$ python3 -q
>>> import numpy as np
>>> from numpy import linalg as LA
>>> np.set_printoptions(precision=1, suppress=True, linewidth=120, legacy="1.25")
>>> def rd(a):
...     return np.round(a, 1) + 0
... 
>>> B = np.array([[7, 1], [-2, -3]])
>>> feats = np.kron(np.eye(2, dtype=int), B)
>>> feats
array([[ 7,  1,  0,  0],
       [-2, -3,  0,  0],
       [ 0,  0,  7,  1],
       [ 0,  0, -2, -3]])
>>> # 2 blocks once reordered
>>> ev, vecs = LA.eig(feats)
>>> rd(feats @ vecs[:, 0] - ev[0] * vecs[:, 0])
array([0., 0., 0., 0.])
>>> rd(np.sort(LA.eigvals(feats.T)))
array([-2.8, -2.8,  6.8,  6.8])
>>> rd(np.prod(ev))
361.0
>>> B = np.array([[-1, -1, -1, -1, 0, 1, 1, -1, -2, 1, 0],
...     [-1, -1, 1, 1, 0, 0, 2, -2, -2, -1, -1],
...     [2, 2, 0, -2, -2, 0, 2, -2, 1, 0, -1],
...     [0, 1, -1, -1, -1, 1, 1, -1, 0, -2, -2],
...     [0, -2, -1, -2, 1, -1, 2, -2, 2, 2, 1],
...     [-1, 1, -1, 0, 2, 0, -2, 2, -2, 0, 1],
...     [2, 2, -1, -1, 0, 2, -2, -1, 2, 1, 2],
...     [-1, -1, -1, 1, -1, 1, 2, -2, -1, 2, -1],
...     [0, 0, -2, 2, -1, 1, 0, 2, 0, -1, -2],
...     [-2, 1, -2, 0, -2, 1, 1, -2, -2, -1, 1],
...     [2, -1, 2, 1, -1, 1, -2, -2, 0, -2, 1],
...     [-2, 1, 2, 2, 0, 1, 1, 1, -1, -1, 1]])
>>> mat = B.T @ B
>>> print(mat)
[[ 24   4   4  -9  -3   0 -11  -5  19   0   1]
 [  4  20  -3  -3  -5   6  -6   5   2  -6   2]
 [  4  -3  23   7   3  -4  -4   1   1  -7   4]
 [ -9  -3   7  22  -1   4  -4  11 -11  -9  -3]
 [ -3  -5   3  -1  17  -7  -9  13   1   7   7]
 [  0   6  -4   4  -7  12  -2  -5  -4  -4   1]
 [-11  -6  -4  -4  -9  -2  32 -17  -5   5 -12]
 [ -5   5   1  11  13  -5 -17  36  -1  -3  -1]
 [ 19   2   1 -11   1  -4  -5  -1  27   7   3]
 [  0  -6  -7  -9   7  -4   5  -3   7  22   5]
 [  1   2   4  -3   7   1 -12  -1   3   5  20]]
>>> x0 = np.ones(11)
>>> for _ in range(4):
...     x0 = mat @ x0
...     x0 /= LA.norm(x0)
...     print(round(x0 @ mat @ x0, 1))
... 
56.1
62.3
62.8
62.9
>>> print(rd(LA.eigvalsh(mat)[-1]))
64.0
>>> B = LA.inv(mat)
>>> rd(LA.cond(mat))
90.8
>>> rd(LA.inv(B))
array([[ 24.,   4.,   4.,  -9.,  -3.,   0., -11.,  -5.,  19.,   0.,   1.],
       [  4.,  20.,  -3.,  -3.,  -5.,   6.,  -6.,   5.,   2.,  -6.,   2.],
       [  4.,  -3.,  23.,   7.,   3.,  -4.,  -4.,   1.,   1.,  -7.,   4.],
       [ -9.,  -3.,   7.,  22.,  -1.,   4.,  -4.,  11., -11.,  -9.,  -3.],
       [ -3.,  -5.,   3.,  -1.,  17.,  -7.,  -9.,  13.,   1.,   7.,   7.],
       [  0.,   6.,  -4.,   4.,  -7.,  12.,  -2.,  -5.,  -4.,  -4.,   1.],
       [-11.,  -6.,  -4.,  -4.,  -9.,  -2.,  32., -17.,  -5.,   5., -12.],
       [ -5.,   5.,   1.,  11.,  13.,  -5., -17.,  36.,  -1.,  -3.,  -1.],
       [ 19.,   2.,   1., -11.,   1.,  -4.,  -5.,  -1.,  27.,   7.,   3.],
       [  0.,  -6.,  -7.,  -9.,   7.,  -4.,   5.,  -3.,   7.,  22.,   5.],
       [  1.,   2.,   4.,  -3.,   7.,   1., -12.,  -1.,   3.,   5.,  20.]])
>>> rd(LA.slogdet(mat)[0])
1.0
>>> B = mat[0, 0] * mat[1:] - np.outer(mat[1:, 0], mat[0])
>>> B
array([[   0,  464,  -88,  -36, -108,  144, -100,  140,  -28, -144,   44],
       [   0,  -88,  536,  204,   84,  -96,  -52,   44,  -52, -168,   92],
       [   0,  -36,  204,  447,  -51,   96, -195,  219,  -93, -216,  -63],
       [   0, -108,   84,  -51,  399, -168, -249,  297,   81,  168,  171],
       [   0,  144,  -96,   96, -168,  288,  -48, -120,  -96,  -96,   24],
       [   0, -100,  -52, -195, -249,  -48,  647, -463,   89,  120, -277],
       [   0,  140,   44,  219,  297, -120, -463,  839,   71,  -72,  -19],
       [   0,  -28,  -52,  -93,   81,  -96,   89,   71,  287,  168,   53],
       [   0, -144, -168, -216,  168,  -96,  120,  -72,  168,  528,  120],
       [   0,   44,   92,  -63,  171,   24, -277,  -19,   53,  120,  479]])
>>> LA.matrix_rank(B), LA.matrix_rank(mat)
(10, 11)
>>> np.allclose(mat, mat.T)
True
>>> mat.inv()
Traceback (most recent call last):
  File "<python-input-26>", line 1, in <module>
    mat.inv()
    ^^^^^^^
AttributeError: 'numpy.ndarray' object has no attribute 'inv'
>>> rd(np.sort(np.abs(LA.eigvals(mat))))
array([ 0.7,  1.5,  3.3,  5.6, 10.8, 14.3, 25.8, 30.1, 40. , 58.9, 64. ])
>>> (mat + mat.T) / 2
array([[ 24.,   4.,   4.,  -9.,  -3.,   0., -11.,  -5.,  19.,   0.,   1.],
       [  4.,  20.,  -3.,  -3.,  -5.,   6.,  -6.,   5.,   2.,  -6.,   2.],
       [  4.,  -3.,  23.,   7.,   3.,  -4.,  -4.,   1.,   1.,  -7.,   4.],
       [ -9.,  -3.,   7.,  22.,  -1.,   4.,  -4.,  11., -11.,  -9.,  -3.],
       [ -3.,  -5.,   3.,  -1.,  17.,  -7.,  -9.,  13.,   1.,   7.,   7.],
       [  0.,   6.,  -4.,   4.,  -7.,  12.,  -2.,  -5.,  -4.,  -4.,   1.],
       [-11.,  -6.,  -4.,  -4.,  -9.,  -2.,  32., -17.,  -5.,   5., -12.],
       [ -5.,   5.,   1.,  11.,  13.,  -5., -17.,  36.,  -1.,  -3.,  -1.],
       [ 19.,   2.,   1., -11.,   1.,  -4.,  -5.,  -1.,  27.,   7.,   3.],
       [  0.,  -6.,  -7.,  -9.,   7.,  -4.,   5.,  -3.,   7.,  22.,   5.],
       [  1.,   2.,   4.,  -3.,   7.,   1., -12.,  -1.,   3.,   5.,  20.]])
>>> print(np.allclose(mat @ mat.T, mat.T @ mat))
True
